>>> import numpy as np
>>> import numpy.linalg as la
>>> np.set_printoptions(precision=4, suppress=True, linewidth=120)
>>> rnd = lambda a: np.round(a, 4) + 0
>>> arr = np.load("m.npy")
>>> print(rnd(arr))
[[-0.0969 -0.1965 -0.2816 -0.2352  0.8786  0.0427 -0.2041  0.0441]
 [ 0.2423 -0.2569  0.0717 -0.5176 -0.0227 -0.6656  0.3527 -0.1853]
 [ 0.6299 -0.0322 -0.0788 -0.1482 -0.1627  0.0181 -0.7209 -0.166 ]
 [ 0.4603  0.3721  0.5883  0.2042  0.432   0.0712  0.2182 -0.1504]
 [-0.4603 -0.341   0.6175 -0.0315  0.0011 -0.0213 -0.3559 -0.403 ]
 [-0.2423  0.5998 -0.3216 -0.0563  0.0197 -0.1484 -0.0453 -0.6712]
 [-0.0727  0.0708 -0.0202  0.5733  0.1132 -0.7183 -0.2793  0.2321]
 [-0.218   0.5242  0.2795 -0.5294 -0.0356 -0.1067 -0.2446  0.4967]]
>>> rnd(arr[:, 1] @ arr[:, 5])
np.float64(0.0)
>>> rnd(arr.T @ arr)
array([[1., 0., 0., 0., 0., 0., 0., 0.],
       [0., 1., 0., 0., 0., 0., 0., 0.],
       [0., 0., 1., 0., 0., 0., 0., 0.],
       [0., 0., 0., 1., 0., 0., 0., 0.],
       [0., 0., 0., 0., 1., 0., 0., 0.],
       [0., 0., 0., 0., 0., 1., 0., 0.],
       [0., 0., 0., 0., 0., 0., 1., 0.],
       [0., 0., 0., 0., 0., 0., 0., 1.]])
>>> print(rnd(la.pinv(arr)))
[[-0.0969  0.2423  0.6299  0.4603 -0.4603 -0.2423 -0.0727 -0.218 ]
 [-0.1965 -0.2569 -0.0322  0.3721 -0.341   0.5998  0.0708  0.5242]
 [-0.2816  0.0717 -0.0788  0.5883  0.6175 -0.3216 -0.0202  0.2795]
 [-0.2352 -0.5176 -0.1482  0.2042 -0.0315 -0.0563  0.5733 -0.5294]
 [ 0.8786 -0.0227 -0.1627  0.432   0.0011  0.0197  0.1132 -0.0356]
 [ 0.0427 -0.6656  0.0181  0.0712 -0.0213 -0.1484 -0.7183 -0.1067]
 [-0.2041  0.3527 -0.7209  0.2182 -0.3559 -0.0453 -0.2793 -0.2446]
 [ 0.0441 -0.1853 -0.166  -0.1504 -0.403  -0.6712  0.2321  0.4967]]
>>> f = np.array([1, 0, 2, -3, -3, 2, 0])
>>> E = -2 * np.eye(7) + np.outer(f, f)
>>> print(E)
[[-1.  0.  2. -3. -3.  2.  0.]
 [ 0. -2.  0.  0.  0.  0.  0.]
 [ 2.  0.  2. -6. -6.  4.  0.]
 [-3.  0. -6.  7.  9. -6.  0.]
 [-3.  0. -6.  9.  7. -6.  0.]
 [ 2.  0.  4. -6. -6.  2.  0.]
 [ 0.  0.  0.  0.  0.  0. -2.]]
>>> ev, V = la.eigh(E)
>>> vec = np.array([3, 2, 3, 3, 0, 3, 2])
>>> (np.sign(V[:, -1].round(6)) == np.sign(V[0, -1].round(6))).astype(int)
array([1, 0, 1, 0, 0, 1, 0])
>>> rnd(V * np.maximum(ev, 0) @ V.T)
array([[ 0.9259,  0.    ,  1.8519, -2.7778, -2.7778,  1.8519,  0.    ],
       [ 0.    ,  0.    ,  0.    ,  0.    ,  0.    ,  0.    ,  0.    ],
       [ 1.8519,  0.    ,  3.7037, -5.5556, -5.5556,  3.7037,  0.    ],
       [-2.7778,  0.    , -5.5556,  8.3333,  8.3333, -5.5556,  0.    ],
       [-2.7778,  0.    , -5.5556,  8.3333,  8.3333, -5.5556,  0.    ],
       [ 1.8519,  0.    ,  3.7037, -5.5556, -5.5556,  3.7037,  0.    ],
       [ 0.    ,  0.    ,  0.    ,  0.    ,  0.    ,  0.    ,  0.    ]])
>>> feats = np.load("arr.npy")
>>> feats
array([[-2.1755, -1.8378,  1.2109,  0.1283],
       [-0.4595, -1.5504,  4.3482,  1.3019],
       [ 0.584 ,  0.937 ,  1.9205,  2.9152],
       [ 0.5211,  1.6176,  1.2731,  3.4804],
       [ 0.9303,  1.8762,  6.9147,  6.1673],
       [ 0.8736,  1.9815,  3.5868,  4.8358],
       [-1.9221,  1.4379,  2.184 ,  4.4799],
       [ 1.701 ,  4.3201, -0.8879,  5.4296],
       [-1.536 , -6.0871,  5.9452, -3.1744],
       [ 0.7983, -1.2561,  2.9381,  0.6156]])
>>> W1 = np.array([[3, -7, -2, 1, 2, -8],
...     [5, 3, 1, -3, 5, 9],
...     [2, -4, -6, 5, -4, 6],
...     [4, -8, -7, 0, 7, -9]])
>>> c = np.array([1, 0, 3, 1, 0, 3])
>>> H = np.maximum(feats @ W1 + c, 0)
>>> print((H > 0).astype(int))
[[0 1 0 1 0 1]
 [1 0 0 1 0 1]
 [1 0 0 1 1 0]
 [1 0 0 1 1 0]
 [1 0 0 1 1 0]
 [1 0 0 1 1 0]
 [1 0 0 1 1 1]
 [1 0 0 0 1 0]
 [0 0 0 1 0 1]
 [1 0 0 1 0 0]]
>>> Z = np.array([[8, 9], [4, 2], [8, 2], [3, 2], [0, 1], [5, 9]])
>>> (H @ Z).round(6).argmax(axis=1)
array([1, 1, 1, 1, 1, 1, 1, 1, 1, 0])
>>> print(W1 @ Z)
[[ -57  -59]
 [  96  133]
 [  -3   58]
 [-101  -68]]
